$ python -q
>>> import numpy as np
>>> np.set_printoptions(precision=1, suppress=True, linewidth=200, legacy="1.25")
>>> X = np.array([[-0.9, 1.1, 0.2],
...     [2.6, -1.0, -0.5],
...     [-1.1, -0.6, -1.3],
...     [0.9, -1.4, -0.4],
...     [1.2, 1.1, 0.9],
...     [-0.5, -1.6, -0.9],
...     [0.4, 0.8, 1.9],
...     [-0.4, 1.0, -1.1],
...     [1.6, -1.7, 1.0],
...     [0.0, 0.6, 0.0],
...     [0.7, 0.3, 0.9],
...     [0.6, -1.3, 0.5],
...     [-18.0, -38.0, -18.0]])
>>> # row 12 is much longer than the rest
>>> q, r_ = np.linalg.qr(X)
>>> round(abs(r_[0, 0]), 1), round(np.linalg.norm(X[:, 0]), 1)
(18.4, 18.4)
>>> r_
array([[18.4, 36.9, 17.9],
       [ 0. , 10. ,  2.8],
       [ 0. ,  0. ,  2.7]])
>>> np.round(q @ r_, 1) + 0
array([[ -0.9,   1.1,   0.2],
       [  2.6,  -1. ,  -0.5],
       [ -1.1,  -0.6,  -1.3],
       [  0.9,  -1.4,  -0.4],
       [  1.2,   1.1,   0.9],
       [ -0.5,  -1.6,  -0.9],
       [  0.4,   0.8,   1.9],
       [ -0.4,   1. ,  -1.1],
       [  1.6,  -1.7,   1. ],
       [  0. ,   0.6,   0. ],
       [  0.7,   0.3,   0.9],
       [  0.6,  -1.3,   0.5],
       [-18. , -38. , -18. ]])
>>> q.round(1) + 0
array([[ 0. ,  0.3,  0.1],
       [ 0.1, -0.6, -0.5],
       [-0.1,  0.2, -0.3],
       [ 0. , -0.3, -0.1],
       [ 0.1, -0.1,  0. ],
       [ 0. , -0.1, -0.1],
       [ 0. ,  0. ,  0.6],
       [ 0. ,  0.2, -0.4],
       [ 0.1, -0.5,  0.3],
       [ 0. ,  0.1, -0.1],
       [ 0. , -0.1,  0.2],
       [ 0. , -0.2,  0.2],
       [-1. , -0.2,  0. ]])
>>> np.allclose(r_.T @ r_, X.T @ X)
True
>>> q.shape, r_.shape
((13, 3), (3, 3))
>>> np.abs(np.diag(r_))
array([18.4, 10. ,  2.7])
